$ python -q
>>> import numpy as np
>>> np.set_printoptions(suppress=True, linewidth=120)
>>> rnd = lambda a: np.round(a, 2) + 0
>>> X = np.loadtxt("arr.csv", delimiter=",")
>>> print(X)
[[  3.   8.  -3.]
 [  2.  11.  -7.]
 [  5.   6. -12.]
 [ -4.   3. -14.]
 [ -2.  -1. -10.]
 [ -6.  -9.  -2.]
 [  1.  -9.   7.]
 [  6.  -4.  14.]
 [  5.  -2.  21.]
 [ 13.  -1.  23.]
 [  9.  -1.  26.]
 [ 18.  -8.  30.]
 [  9.  -5.  39.]
 [ 16.  -6.  42.]
 [ 24.  -6.  49.]
 [ 31.  -8.  43.]
 [ 29.  -1.  38.]
 [ 30.   3.  29.]
 [ 30.  11.  38.]
 [ 28.   2.  44.]
 [ 19.  -5.  38.]
 [ 13. -14.  45.]
 [ 12. -10.  49.]
 [ 20.  -4.  47.]
 [ 17.  -4.  54.]]
>>> other = np.array([[-2, -2], [2, -1], [1, 0]])
>>> np.einsum("ik,kj->ij", X, other)
array([[  7., -14.],
       [ 11., -15.],
       [-10., -16.],
       [  0.,   5.],
       [ -8.,   5.],
       [ -8.,  21.],
       [-13.,   7.],
       [ -6.,  -8.],
       [  7.,  -8.],
       [ -5., -25.],
       [  6., -17.],
       [-22., -28.],
       [ 11., -13.],
       [ -2., -26.],
       [-11., -42.],
       [-35., -54.],
       [-22., -57.],
       [-25., -63.],
       [  0., -71.],
       [ -8., -58.],
       [-10., -33.],
       [ -9., -12.],
       [  5., -14.],
       [ -1., -36.],
       [ 12., -30.]])
>>> np.einsum("ij,ij->i", X, X)
array([  82.,  174.,  205.,  221.,  105.,  121.,  131.,  248.,  470.,  699.,  758., 1288., 1627., 2056., 3013., 2874.,
       2286., 1750., 2465., 2724., 1830., 2390., 2645., 2625., 3221.])
>>> np.einsum("ik,kj->ji", X, other)
array([[  7.,  11., -10.,   0.,  -8.,  -8., -13.,  -6.,   7.,  -5.,   6., -22.,  11.,  -2., -11., -35., -22., -25.,
          0.,  -8., -10.,  -9.,   5.,  -1.,  12.],
       [-14., -15., -16.,   5.,   5.,  21.,   7.,  -8.,  -8., -25., -17., -28., -13., -26., -42., -54., -57., -63.,
        -71., -58., -33., -12., -14., -36., -30.]])
>>> np.linalg.matrix_rank(X @ other)
np.int64(2)
